$ python3 -q
>>> import numpy as np
>>> np.set_printoptions(precision=2, suppress=True, linewidth=200, floatmode="fixed")
>>> rd = lambda a: np.round(a, 2) + 0
>>> arr = np.load("mat.npy")
>>> arr
array([[-3,  1,  2, -2, -1,  0, -1, -1, -1, -1],
       [ 1, -3,  1,  2, -2, -1,  0, -1, -1, -1],
       [ 2,  1, -3,  1,  2, -2, -1,  0, -1, -1],
       [-2,  2,  1, -3,  1,  2, -2, -1,  0, -1],
       [-1, -2,  2,  1, -3,  1,  2, -2, -1,  0],
       [ 0, -1, -2,  2,  1, -3,  1,  2, -2, -1],
       [-1,  0, -1, -2,  2,  1, -3,  1,  2, -2],
       [-1, -1,  0, -1, -2,  2,  1, -3,  1,  2],
       [-1, -1, -1,  0, -1, -2,  2,  1, -3,  1],
       [-1, -1, -1, -1,  0, -1, -2,  2,  1, -3]])
>>> rd(np.linalg.eigvalsh(arr).min())
np.float64(-9.55)
>>> np.all(np.linalg.eigvalsh(arr) > 0)
np.False_
>>> [round(float(np.linalg.det(arr[:i, :i])), 2) + 0 for i in range(1, 11)]
[-3.0, 8.0, -5.0, 3.0, -1.0, -21.0, -117.0, 507.0, -1729.0, -544.0]
>>> rng = np.random.default_rng(388)
>>> z = rng.permutation(10)
>>> A2 = arr[:, z] * rng.choice([-1, 1], 10)
>>> A2
array([[ 0, -2, -3,  1,  1, -1,  1,  2,  1,  1],
       [ 1, -1,  1,  1,  1, -1,  0, -2, -3,  2],
       [ 2,  3,  2,  0,  1, -1,  1, -1,  1, -2],
       [-2, -1, -2,  1,  0, -1,  2,  3,  2, -1],
       [-1, -2, -1,  2,  1,  0, -2, -1, -2,  3],
       [ 3,  2,  0, -2,  2, -1, -1, -2, -1, -1],
       [-1,  1, -1, -1, -2, -2,  3,  2,  0, -2],
       [-2,  0, -1,  3, -1,  2, -1,  1, -1,  2],
       [ 2,  1, -1, -1,  3,  1, -2,  0, -1,  1],
       [ 1,  1, -1, -2, -1, -3,  2,  1, -1,  0]])
>>> U, _, Vh = np.linalg.svd(arr.T @ A2)
>>> rd(U @ Vh)
array([[ 0.00,  0.00,  1.00,  0.00,  0.00,  0.00,  0.00,  0.00,  0.00,  0.00],
       [ 0.00,  0.00,  0.00,  0.00,  0.00,  0.00,  0.00,  0.00,  1.00,  0.00],
       [ 0.00, -1.00,  0.00,  0.00,  0.00,  0.00,  0.00,  0.00,  0.00,  0.00],
       [ 0.00,  0.00,  0.00,  0.00,  0.00,  0.00,  0.00, -1.00,  0.00,  0.00],
       [ 0.00,  0.00,  0.00,  0.00,  0.00,  0.00,  0.00,  0.00,  0.00, -1.00],
       [-1.00,  0.00,  0.00,  0.00,  0.00,  0.00,  0.00,  0.00,  0.00,  0.00],
       [ 0.00,  0.00,  0.00,  0.00,  0.00,  0.00, -1.00,  0.00,  0.00,  0.00],
       [ 0.00,  0.00,  0.00, -1.00,  0.00,  0.00,  0.00,  0.00,  0.00,  0.00],
       [ 0.00,  0.00,  0.00,  0.00, -1.00,  0.00,  0.00,  0.00,  0.00,  0.00],
       [ 0.00,  0.00,  0.00,  0.00,  0.00,  1.00,  0.00,  0.00,  0.00,  0.00]])
>>> z
array([5, 2, 0, 7, 8, 9, 6, 3, 1, 4])
>>> rd(np.linalg.norm(arr, axis=1))
array([4.80, 4.80, 5.10, 5.39, 5.39, 5.39, 5.39, 5.10, 4.80, 4.80])
>>> round(np.log10(np.linalg.cond(arr)))
3
>>> z = rng.permutation(10)
>>> z
array([1, 0, 6, 5, 2, 4, 8, 7, 9, 3])
>>> A2 = arr[z][:, z]
>>> np.diag(A2)
array([-3, -3, -3, -3, -3, -3, -3, -3, -3, -3])
